$ python3 -q
>>> import numpy as np
>>> from numpy import linalg as LA
>>> np.set_printoptions(precision=1, suppress=True, linewidth=100, floatmode="fixed")
>>> M = np.loadtxt("mat.csv", delimiter=",")
>>> print(M)
[[   1.0   -8.0   -3.0    5.0   -9.0   -6.0   -7.0   -6.0    1.0    9.0   -8.0    0.0]
 [  -8.0  145.0  105.0 -103.0  144.0   75.0   29.0  120.0  -80.0  -81.0  118.0    9.0]
 [  -3.0  105.0   90.0  -78.0   99.0   45.0   -6.0   90.0  -75.0  -36.0   78.0    9.0]
 [   5.0 -103.0  -78.0   74.0 -101.0  -51.0  -14.0  -86.0   61.0   52.0  -82.0   -7.0]
 [  -9.0  144.0   99.0 -101.0  145.0   78.0   39.0  118.0  -73.0  -89.0  120.0    8.0]
 [  -6.0   75.0   45.0  -51.0   78.0   45.0   33.0   60.0  -30.0  -57.0   66.0    3.0]
 [  -7.0   29.0   -6.0  -14.0   39.0   33.0   58.0   18.0   17.0  -60.0   38.0   -3.0]
 [  -6.0  120.0   90.0  -86.0  118.0   60.0   18.0  100.0  -70.0  -62.0   96.0    8.0]
 [   1.0  -80.0  -75.0   61.0  -73.0  -30.0   17.0  -70.0   65.0   17.0  -56.0   -8.0]
 [   9.0  -81.0  -36.0   52.0  -89.0  -57.0  -60.0  -62.0   17.0   82.0  -78.0   -1.0]
 [  -8.0  118.0   78.0  -82.0  120.0   66.0   38.0   96.0  -56.0  -78.0  100.0    6.0]
 [   0.0    9.0    9.0   -7.0    8.0    3.0   -3.0    8.0   -8.0   -1.0    6.0    1.0]]
>>> print(LA.lstsq(M[:-1].T, M[-1])[2])
2
>>> print(np.abs(np.diag(LA.qr(M)[1])) > 1e-9)
[ True  True False False False False False False False False False False]
>>> rank = LA.matrix_rank(M)
>>> print(rank)
2
>>> N = LA.svd(M)[2][rank:].T
>>> print(np.allclose(M @ N, 0))
True
>>> vec = np.array([1, 0, 2, -3, 1, -3, -3, 2, -1, 0, 1, 1])
>>> print((M * vec).sum(axis=1))
[ -11.0  790.0  735.0 -601.0  723.0  300.0 -157.0  690.0 -635.0 -177.0  556.0   78.0]
>>> print((M @ vec).argmax())
1
>>> print(M @ np.ones(12))
[ -31.0  473.0  318.0 -330.0  479.0  261.0  142.0  386.0 -231.0 -304.0  398.0   25.0]
>>> print(LA.norm(M @ vec) <= LA.norm(M, 2) * LA.norm(vec) + 1e-9)
True
>>> print(M * vec)
[[   1.0   -0.0   -6.0  -15.0   -9.0   18.0   21.0  -12.0   -1.0    0.0   -8.0    0.0]
 [  -8.0    0.0  210.0  309.0  144.0 -225.0  -87.0  240.0   80.0   -0.0  118.0    9.0]
 [  -3.0    0.0  180.0  234.0   99.0 -135.0   18.0  180.0   75.0   -0.0   78.0    9.0]
 [   5.0   -0.0 -156.0 -222.0 -101.0  153.0   42.0 -172.0  -61.0    0.0  -82.0   -7.0]
 [  -9.0    0.0  198.0  303.0  145.0 -234.0 -117.0  236.0   73.0   -0.0  120.0    8.0]
 [  -6.0    0.0   90.0  153.0   78.0 -135.0  -99.0  120.0   30.0   -0.0   66.0    3.0]
 [  -7.0    0.0  -12.0   42.0   39.0  -99.0 -174.0   36.0  -17.0   -0.0   38.0   -3.0]
 [  -6.0    0.0  180.0  258.0  118.0 -180.0  -54.0  200.0   70.0   -0.0   96.0    8.0]
 [   1.0   -0.0 -150.0 -183.0  -73.0   90.0  -51.0 -140.0  -65.0    0.0  -56.0   -8.0]
 [   9.0   -0.0  -72.0 -156.0  -89.0  171.0  180.0 -124.0  -17.0    0.0  -78.0   -1.0]
 [  -8.0    0.0  156.0  246.0  120.0 -198.0 -114.0  192.0   56.0   -0.0  100.0    6.0]
 [   0.0    0.0   18.0   21.0    8.0   -9.0    9.0   16.0    8.0   -0.0    6.0    1.0]]
>>> print(np.einsum("ij,j->i", M, vec))
[ -11.0  790.0  735.0 -601.0  723.0  300.0 -157.0  690.0 -635.0 -177.0  556.0   78.0]
>>> print(np.sign((M @ vec).round(6)))
[-1.0  1.0  1.0 -1.0  1.0  1.0 -1.0  1.0 -1.0 -1.0  1.0  1.0]
>>> print(M @ (2 * vec))
[  -22.0  1580.0  1470.0 -1202.0  1446.0   600.0  -314.0  1380.0 -1270.0  -354.0  1112.0   156.0]
>>> mat = np.diag(10 * np.array([1, 2, 1, -1, 1, -1, 2, 3, 3])) + np.array([[0, 6, 2, 2, 8, 5, 3, 4, 2],
...     [2, 2, 1, 8, 8, 8, 4, 0, 1],
...     [6, 0, 5, 9, 4, 9, 3, 1, 2],
...     [1, 2, 6, 5, 7, 0, 6, 1, 0],
...     [2, 6, 9, 9, 1, 1, 9, 9, 3],
...     [3, 0, 2, 9, 7, 9, 0, 0, 8],
...     [2, 7, 5, 0, 3, 2, 0, 8, 8],
...     [1, 3, 4, 4, 9, 5, 3, 5, 7],
...     [2, 4, 0, 2, 9, 5, 8, 9, 3]])
>>> print(mat)
[[10  6  2  2  8  5  3  4  2]
 [ 2 22  1  8  8  8  4  0  1]
 [ 6  0 15  9  4  9  3  1  2]
 [ 1  2  6 -5  7  0  6  1  0]
 [ 2  6  9  9 11  1  9  9  3]
 [ 3  0  2  9  7 -1  0  0  8]
 [ 2  7  5  0  3  2 20  8  8]
 [ 1  3  4  4  9  5  3 35  7]
 [ 2  4  0  2  9  5  8  9 33]]
>>> print(round(float(LA.norm(mat, 2) / LA.norm(mat)), 1))
0.7
>>> print([round(float(x), 1) for x in LA.svd(mat, compute_uv=False)[:3]])
[56.3, 28.5, 27.4]
>>> print(np.argsort(-LA.norm(mat, axis=0).round(6), kind="stable")[:3])
[7 8 1]
